$ ipython --no-banner

In [1]: import numpy as np

In [2]: np.set_printoptions(precision=1, suppress=True, linewidth=140)

In [3]: m1 = np.loadtxt("a.csv", delimiter=",")

In [4]: print(m1)
[[8. 7.]
 [6. 5.]]

In [5]: gram = m1.T @ m1

In [6]: print(np.diag(gram))
[100.  74.]

In [7]: print(np.round(np.linalg.svd(m1, compute_uv=False) ** 2, 1) + 0)
[174.   0.]

In [8]: print(gram)
[[100.  86.]
 [ 86.  74.]]

In [9]: print(np.linalg.matrix_rank(gram))
2

In [10]: vec = np.array([3, -3])

In [11]: y = m1 @ vec

In [12]: c, lr = np.zeros(2), 1 / np.linalg.norm(m1, 2) ** 2

In [13]: for i in range(150):
    ...:     c -= lr * m1.T @ (m1 @ c - y)
    ...:     if i % 50 == 0: print(i, round(np.linalg.norm(m1 @ c - y), 1))
    ...: 
0 0.6
50 0.6
100 0.6

In [14]: print(round(np.linalg.cond(m1), 1))
87.0

In [15]: hat = np.triu(np.array([[1, 2], [0, 0]]), 1) + np.eye(2)

In [16]: A2 = hat @ m1 @ np.linalg.inv(hat)

In [17]: print(A2)
[[ 20. -23.]
 [  6.  -7.]]

In [18]: print(np.round(np.linalg.det(A2), 1))
-2.0

In [19]: print(hat @ m1 - m1 @ hat)
[[ 12.  -6.]
 [  0. -12.]]

In [20]: print(np.poly(A2))
[  1. -13.  -2.]

In [21]: Q = A2.astype(float).copy()

In [22]: for j in range(2):
    ...:     Q[:, j] -= Q[:, :j] @ (Q[:, :j].T @ Q[:, j])
    ...:     Q[:, j] /= np.linalg.norm(Q[:, j])
    ...: 

In [23]: print(np.round(Q.T @ A2, 1) + 0)
[[ 20.9 -24. ]
 [  0.    0.1]]

In [24]: print(np.round(Q.T @ Q, 1) + 0)
[[1. 0.]
 [0. 1.]]

In [25]: r0, g = m1[1], m1[0]

In [26]: print(r0 @ r0)
61.0

In [27]: print(r0 @ g)
83.0

In [28]: pr = (r0 @ g) / (r0 @ r0) * r0

In [29]: print(pr)
[8.2 6.8]

In [30]: print(np.outer(r0, g))
[[48. 42.]
 [40. 35.]]

In [31]: print(round(np.linalg.norm(r0 + g) ** 2 + np.linalg.norm(r0 - g) ** 2, 1))
348.0

In [32]: W0 = np.load("block17.npy")

In [33]: print(W0)
[[0 1 0 0]
 [0 0 1 0]
 [0 0 0 1]
 [1 0 0 0]]

In [34]: # row-stochastic, so 1 is an eigenvalue

In [35]: hat = np.triu(np.array([[1, -1, 1, 1], [-1, -1, 1, -1], [-2, 2, 1, -1], [1, -2, 0, -2]]), 1) + np.eye(4)

In [36]: A2 = hat @ W0 @ np.linalg.inv(hat)

In [37]: print(np.linalg.matrix_rank(A2))
4

In [38]: print(A2)
[[ 1.  2. -4. -2.]
 [-1. -1.  3.  4.]
 [-1. -1.  2.  3.]
 [ 1.  1. -2. -2.]]

In [39]: print(np.round(np.linalg.det(A2), 1))
-1.0

In [40]: vec = np.array([2, 1])

In [41]: y = m1 @ vec

In [42]: print(y)
[23. 17.]

In [43]: print(np.linalg.solve(m1, y))
[2. 1.]

In [44]: print(np.linalg.solve(m1, 2 * y))
[4. 2.]

In [45]: arr = np.minimum.outer(np.arange(1, 5), np.arange(1, 5)) * 3

In [46]: print(arr)
[[ 3  3  3  3]
 [ 3  6  6  6]
 [ 3  6  9  9]
 [ 3  6  9 12]]

In [47]: low = np.linalg.cholesky(arr)

In [48]: print(round(np.prod(np.diag(low)) ** 2, 1), round(float(np.linalg.det(arr)), 1))
81.0 81.0

In [49]: print(arr / np.sqrt(np.outer(np.diag(arr), np.diag(arr))))
[[1.  0.7 0.6 0.5]
 [0.7 1.  0.8 0.7]
 [0.6 0.8 1.  0.9]
 [0.5 0.7 0.9 1. ]]

In [50]: print(low @ low.T)
[[ 3.  3.  3.  3.]
 [ 3.  6.  6.  6.]
 [ 3.  6.  9.  9.]
 [ 3.  6.  9. 12.]]

In [51]: vals, vecs = np.linalg.eigh(arr)

In [52]: print(np.linalg.eigvalsh(arr @ arr))
[  0.7   1.6   9.  618.6]

In [53]: print((vals > 1e-8).sum(), (vals < -1e-8).sum())
4 0

In [54]: print(vals)
[ 0.8  1.3  3.  24.9]

In [55]: print(vecs @ np.diag(vals) @ vecs.T)
[[ 3.  3.  3.  3.]
 [ 3.  6.  6.  6.]
 [ 3.  6.  9.  9.]
 [ 3.  6.  9. 12.]]

In [56]: print(np.abs(vecs[:, -1]).round(6).argmax())
3

In [57]: print(np.round(vecs.T @ arr @ vecs, 1) + 0)
[[ 0.8  0.   0.   0. ]
 [ 0.   1.3  0.   0. ]
 [ 0.   0.   3.   0. ]
 [ 0.   0.   0.  24.9]]

In [58]: print(np.linalg.svd(arr, compute_uv=False))
[24.9  3.   1.3  0.8]

In [59]: print(np.unique(vals.round(6) + 0, return_counts=True)[1])
[1 1 1 1]

In [60]: r0 = np.array([1, 3, 1, 0])

In [61]: A2 = W0 + np.outer(r0, np.eye(4)[3])

In [62]: print(A2)
[[0. 1. 0. 1.]
 [0. 0. 1. 3.]
 [0. 0. 0. 2.]
 [1. 0. 0. 0.]]

In [63]: print(np.linalg.matrix_rank(A2 - W0))
1

In [64]: print(arr.ravel(order="F"))
[ 3  3  3  3  3  6  6  6  3  6  9  9  3  6  9 12]

In [65]: print(arr.reshape(-1, 2))
[[ 3  3]
 [ 3  3]
 [ 3  6]
 [ 6  6]
 [ 3  6]
 [ 9  9]
 [ 3  6]
 [ 9 12]]

In [66]: T = arr.reshape(4, 2, -1)

In [67]: print(T[:, 0])
[[3 3]
 [3 6]
 [3 6]
 [3 6]]

In [68]: print(np.einsum("ihd,jhd->hij", T, T).shape)
(2, 4, 4)

In [69]: print(T.shape)
(4, 2, 2)

In [70]: print(np.einsum("ihd,ihd->ih", T, T))
[[ 18  18]
 [ 45  72]
 [ 45 162]
 [ 45 225]]

In [71]: vec = np.array([-1, -1, -2, 1])

In [72]: y = arr @ vec

In [73]: print(y)
[ -9 -15 -18 -15]

In [74]: print(np.linalg.solve(arr, y))
[-1. -1. -2.  1.]

In [75]: print(np.linalg.solve(arr, arr[:, 2]))
[0. 0. 1. 0.]

In [76]: np.linalg.solve(arr, y[:-1])
ValueError: solve1: Input operand 1 has a mismatch in its core dimension 0, with gufunc signature (m,m),(m)->(m) (size 3 is different from 4)


In [77]: A = np.load("w.npy")

In [78]: print(A)
[[0 2 0 0]
 [0 0 0 0]
 [3 0 0 0]
 [0 0 2 0]]

In [79]: # rank 3

In [80]: left, sigma, Vh = np.linalg.svd(A)

In [81]: print(sigma)
[3. 2. 2. 0.]

In [82]: print(np.argmax(sigma[:-1] / (sigma[1:] + 1e-6)) + 1)
3

In [83]: A2 = left[:, :3] @ np.diag(sigma[:3]) @ Vh[:3]

In [84]: print(A2)
[[0. 2. 0. 0.]
 [0. 0. 0. 0.]
 [3. 0. 0. 0.]
 [0. 0. 2. 0.]]

In [85]: print(np.abs(A - A2).max())
0.0

In [86]: print(np.round(np.linalg.norm(A - A2, 2), 1), sigma[3])
0.0 0.0

In [87]: print(round(np.linalg.norm(A - A2) / np.linalg.norm(A), 1))
0.0

In [88]: left, sigma, Vh = np.linalg.svd(A2)

In [89]: vecs = Vh[:(sigma > 1e-8).sum()]

In [90]: rng = np.random.default_rng(32)

In [91]: vec = A2[2] + -2 * A2[1] + rng.integers(2) * np.eye(4)[3]

In [92]: print(vec)
[3. 0. 0. 1.]

In [93]: print(np.linalg.matrix_rank(np.vstack([A2, vec])))
4

In [94]: print(np.round(np.linalg.norm(vec - vecs.T @ vecs @ vec), 1))
1.0

In [95]: print(np.allclose(vecs.T @ vecs @ vec, vec))
False

In [96]: rank = np.linalg.matrix_rank(A)

In [97]: print(rank)
3

In [98]: N = np.linalg.svd(A)[2][rank:].T

In [99]: print(np.linalg.matrix_rank(A.T @ A), np.linalg.matrix_rank(A @ A.T))
3 3

In [100]: print([int(np.linalg.matrix_rank(A[:, :j + 1])) for j in range(4)])
[1, 2, 3, 3]

In [101]: print(np.allclose(A @ N, 0))
True

In [102]: print([int(np.linalg.matrix_rank(np.delete(A, i, axis=0))) for i in range(4)])
[2, 3, 2, 2]

In [103]: F = np.load("x.npy")

In [104]: print(F)
[[ -1.    1.2  -1. ]
 [ -0.1  -0.2  -8. ]
 [  0.1   0.4  -2. ]
 [  0.6   0.3 -20. ]
 [  0.7  -0.7  10. ]]

In [105]: # column 2 dominates

In [106]: vec = np.array([0, 3, 3])

In [107]: y = F @ vec

In [108]: print(np.round(np.linalg.lstsq(F, y)[0], 1) + 0)
[0. 3. 3.]

In [109]: print(y)
[  0.6 -24.6  -4.8 -59.1  27.9]

In [110]: print(np.round(np.linalg.solve(F.T @ F, F.T @ y), 1) + 0)
[0. 3. 3.]

In [111]: y = y + 0.1 * rng.normal(size=5)

In [112]: print(y)
[  0.7 -24.6  -4.7 -59.2  27.7]

In [113]: c, *_ = np.linalg.lstsq(F, y)

In [114]: print(c)
[-0.1  3.   3. ]

In [115]: Q, vecs = np.linalg.qr(F[:, :2])[0], np.linalg.qr(F[:, 2:])[0]

In [116]: sigma = np.linalg.svd(Q.T @ vecs, compute_uv=False)

In [117]: print((sigma > 0.9).sum())
0

In [118]: print(np.degrees(np.arccos(sigma.clip(0, 1))))
[49.4]

In [119]: print(np.linalg.matrix_rank(F, rtol=0.1))
1

In [120]: print([round(float(x), 1) for x in np.linalg.svd(F, compute_uv=False)[:3]])
[23.9, 1.8, 0.6]

In [121]: print(np.round(np.linalg.norm(F, 2) / np.linalg.norm(F), 1))
1.0

In [122]: Q, Rm = np.linalg.qr(F)

In [123]: print(np.round(abs(Rm[0, 0]), 1), round(np.linalg.norm(F[:, 0]), 1))
1.4 1.4

In [124]: print(np.abs(np.diag(Rm)))
[ 1.4  1.  18.1]

In [125]: print(np.allclose(Rm.T @ Rm, F.T @ F))
True

In [126]: print(round(float(np.trace(Q @ Q.T)), 1))
3.0

In [127]: print(Rm)
[[  1.4  -1.1  -2.5]
 [  0.    1.  -15.3]
 [  0.    0.  -18.1]]

In [128]: print(np.round(Q.T @ Q, 1) + 0)
[[1. 0. 0.]
 [0. 1. 0.]
 [0. 0. 1.]]

In [129]: X = np.loadtxt("run16.csv", delimiter=",")

In [130]: print(X)
[[0. 2. 0. 4.]
 [4. 0. 2. 0.]
 [0. 4. 0. 2.]
 [2. 0. 4. 0.]]

In [131]: print(np.allclose(X @ X.T, X.T @ X))
True

In [132]: assert X == X.T
ValueError: The truth value of an array with more than one element is ambiguous. Use a.any() or a.all()


In [133]: print(np.linalg.matrix_power(X, 2))
[[16.  0. 20.  0.]
 [ 0. 16.  0. 20.]
 [20.  0. 16.  0.]
 [ 0. 20.  0. 16.]]

In [134]: print((X - X.T) / 2)
[[ 0. -1.  0.  1.]
 [ 1.  0. -1.  0.]
 [ 0.  1.  0. -1.]
 [-1.  0.  1.  0.]]
